$ python3 -q
>>> import numpy as np
>>> from numpy import linalg as LA
>>> np.set_printoptions(suppress=True, linewidth=200)
>>> M = np.load("layer2.npy")
>>> M
array([[-22.,  27., -14.,  -9.],
       [  0.,   0.,   0.,   0.],
       [  2.,  -3.,   2.,   1.],
       [ 42., -51.,  26.,  17.]])
>>> print(np.diff(M, axis=0))
[[ 22. -27.  14.   9.]
 [  2.  -3.   2.   1.]
 [ 40. -48.  24.  16.]]
>>> np.count_nonzero(M)
np.int64(12)
>>> M.mean(axis=0)
array([ 5.5 , -6.75,  3.5 ,  2.25])
>>> np.zeros(4, 4)
Traceback (most recent call last):
  File "<python-input-8>", line 1, in <module>
    np.zeros(4, 4)
    ~~~~~~~~^^^^^^
TypeError: Cannot interpret '4' as a data type
>>> np.abs(M).max()
np.float64(51.0)
>>> LA.matrix_rank(M)
np.int64(2)
>>> round(LA.norm(M), 2)
np.float64(82.69)
>>> round(float(np.trace(LA.pinv(M) @ M)), 2)
2.0
>>> LA.lstsq(M[:-1].T, M[-1])[2]
np.int32(2)
>>> np.unique(M.round(6), axis=0).shape
(4, 4)
>>> np.abs(np.diag(LA.qr(M)[1])) > 1e-9
array([ True,  True, False, False])
>>> np.round(M @ LA.pinv(M) @ M, 2)
array([[-22.,  27., -14.,  -9.],
       [  0.,   0.,   0.,   0.],
       [  2.,  -3.,   2.,   1.],
       [ 42., -51.,  26.,  17.]])
>>> hat = np.triu(np.array([[7, -2, 7, -7], [-5, 2, -6, -8], [9, -9, -5, -3], [1, 9, 2, 4]]), 1) + np.eye(4)
>>> B = hat @ M @ LA.inv(hat)
>>> round(LA.det(B), 2)
np.float64(0.0)
>>> LA.matrix_rank(B)
np.int64(2)
>>> B
array([[ -302.,  -241.,   486., -2705.],
       [ -348.,  -270.,   596., -2950.],
       [ -124.,   -98.,   204., -1090.],
       [   42.,    33.,   -70.,   365.]])
>>> np.trace(B), np.trace(M)
(np.float64(-3.0), np.float64(-3.0))
>>> hat @ M - M @ hat
array([[-280.,  292.,  148.,  -92.],
       [-348.,  426., -220., -142.],
       [-126.,  157., -110.,  -55.],
       [   0.,   84., -600.,  -36.]])
>>> print(np.allclose(M @ M.T, M.T @ M))
False
>>> np.round(np.sort(np.abs(LA.eigvals(M))), 2) + 0
array([0., 0., 1., 4.])
>>> np.trace(M)
np.float64(-3.0)
>>> print(round(float(LA.det(M)), 2))
0.0
>>> np.allclose(M, M.T)
False
>>> (M - M.T) / 2
array([[  0. ,  13.5,  -8. , -25.5],
       [-13.5,   0. ,   1.5,  25.5],
       [  8. ,  -1.5,   0. , -12.5],
       [ 25.5, -25.5,  12.5,   0. ]])
>>> B = np.array([[0, 2], [1, 1], [0, 0], [2, 2]])
>>> print(np.einsum("ij->j", M))
[ 22. -27.  14.   9.]
>>> LA.matrix_rank(M @ B)
np.int64(2)
>>> K = np.load("w.npy")
>>> K.round(2)
array([[0.21, 0.07, 0.14, 0.21, 0.07, 0.14, 0.07, 0.07],
       [0.17, 0.17, 0.  , 0.08, 0.25, 0.08, 0.08, 0.17],
       [0.21, 0.07, 0.07, 0.14, 0.21, 0.14, 0.  , 0.14],
       [0.14, 0.14, 0.21, 0.21, 0.14, 0.07, 0.  , 0.07],
       [0.21, 0.07, 0.14, 0.  , 0.21, 0.14, 0.21, 0.  ],
       [0.14, 0.  , 0.07, 0.21, 0.  , 0.29, 0.21, 0.07],
       [0.13, 0.07, 0.2 , 0.2 , 0.07, 0.  , 0.13, 0.2 ],
       [0.07, 0.14, 0.21, 0.14, 0.07, 0.  , 0.14, 0.21]])
>>> # a transition matrix
>>> np.round(K @ np.ones(8), 2)
array([1., 1., 1., 1., 1., 1., 1., 1.])
>>> np.round(LA.matrix_power(K, 100), 2)
array([[0.17, 0.09, 0.14, 0.16, 0.13, 0.11, 0.1 , 0.11],
       [0.17, 0.09, 0.14, 0.16, 0.13, 0.11, 0.1 , 0.11],
       [0.17, 0.09, 0.14, 0.16, 0.13, 0.11, 0.1 , 0.11],
       [0.17, 0.09, 0.14, 0.16, 0.13, 0.11, 0.1 , 0.11],
       [0.17, 0.09, 0.14, 0.16, 0.13, 0.11, 0.1 , 0.11],
       [0.17, 0.09, 0.14, 0.16, 0.13, 0.11, 0.1 , 0.11],
       [0.17, 0.09, 0.14, 0.16, 0.13, 0.11, 0.1 , 0.11],
       [0.17, 0.09, 0.14, 0.16, 0.13, 0.11, 0.1 , 0.11]])
>>> print(np.round(LA.matrix_power(K, 2), 2))
[[0.17 0.09 0.14 0.17 0.12 0.12 0.09 0.1 ]
 [0.16 0.1  0.14 0.13 0.14 0.1  0.13 0.1 ]
 [0.17 0.09 0.14 0.14 0.12 0.13 0.12 0.09]
 [0.18 0.1  0.12 0.14 0.16 0.12 0.08 0.1 ]
 [0.18 0.07 0.12 0.15 0.12 0.13 0.13 0.1 ]
 [0.15 0.07 0.15 0.2  0.08 0.13 0.11 0.11]
 [0.16 0.11 0.16 0.16 0.14 0.08 0.08 0.13]
 [0.16 0.11 0.14 0.15 0.15 0.07 0.08 0.14]]
>>> p = np.eye(8)[4]
>>> for _ in range(5):
...     p = p @ K
...     print(p.round(2))
... 
[0.21 0.07 0.14 0.   0.21 0.14 0.21 0.  ]
[0.18 0.07 0.12 0.15 0.12 0.13 0.13 0.1 ]
[0.17 0.09 0.14 0.16 0.12 0.11 0.1  0.11]
[0.17 0.09 0.14 0.16 0.13 0.11 0.1  0.11]
[0.17 0.09 0.14 0.16 0.13 0.11 0.1  0.11]
>>> np.allclose(K, K.T)
False
>>> np.allclose(K @ K.T, K.T @ K)
False
>>> np.round(LA.matrix_power(K, 4), 2)
array([[0.17, 0.09, 0.14, 0.16, 0.13, 0.11, 0.1 , 0.11],
       [0.17, 0.09, 0.14, 0.16, 0.13, 0.11, 0.1 , 0.11],
       [0.17, 0.09, 0.14, 0.16, 0.13, 0.11, 0.1 , 0.11],
       [0.17, 0.09, 0.14, 0.16, 0.13, 0.11, 0.1 , 0.11],
       [0.17, 0.09, 0.14, 0.16, 0.13, 0.11, 0.1 , 0.11],
       [0.17, 0.09, 0.14, 0.16, 0.13, 0.11, 0.1 , 0.11],
       [0.17, 0.09, 0.14, 0.15, 0.13, 0.11, 0.1 , 0.11],
       [0.17, 0.09, 0.14, 0.15, 0.13, 0.11, 0.1 , 0.11]])
>>> round(LA.det(K), 2)
np.float64(-0.0)
>>> np.round((K + K.T) / 2, 2)
array([[0.21, 0.12, 0.18, 0.18, 0.14, 0.14, 0.1 , 0.07],
       [0.12, 0.17, 0.04, 0.11, 0.16, 0.04, 0.08, 0.15],
       [0.18, 0.04, 0.07, 0.18, 0.18, 0.11, 0.1 , 0.18],
       [0.18, 0.11, 0.18, 0.21, 0.07, 0.14, 0.1 , 0.11],
       [0.14, 0.16, 0.18, 0.07, 0.21, 0.07, 0.14, 0.04],
       [0.14, 0.04, 0.11, 0.14, 0.07, 0.29, 0.11, 0.04],
       [0.1 , 0.08, 0.1 , 0.1 , 0.14, 0.11, 0.13, 0.17],
       [0.07, 0.15, 0.18, 0.11, 0.04, 0.04, 0.17, 0.21]])
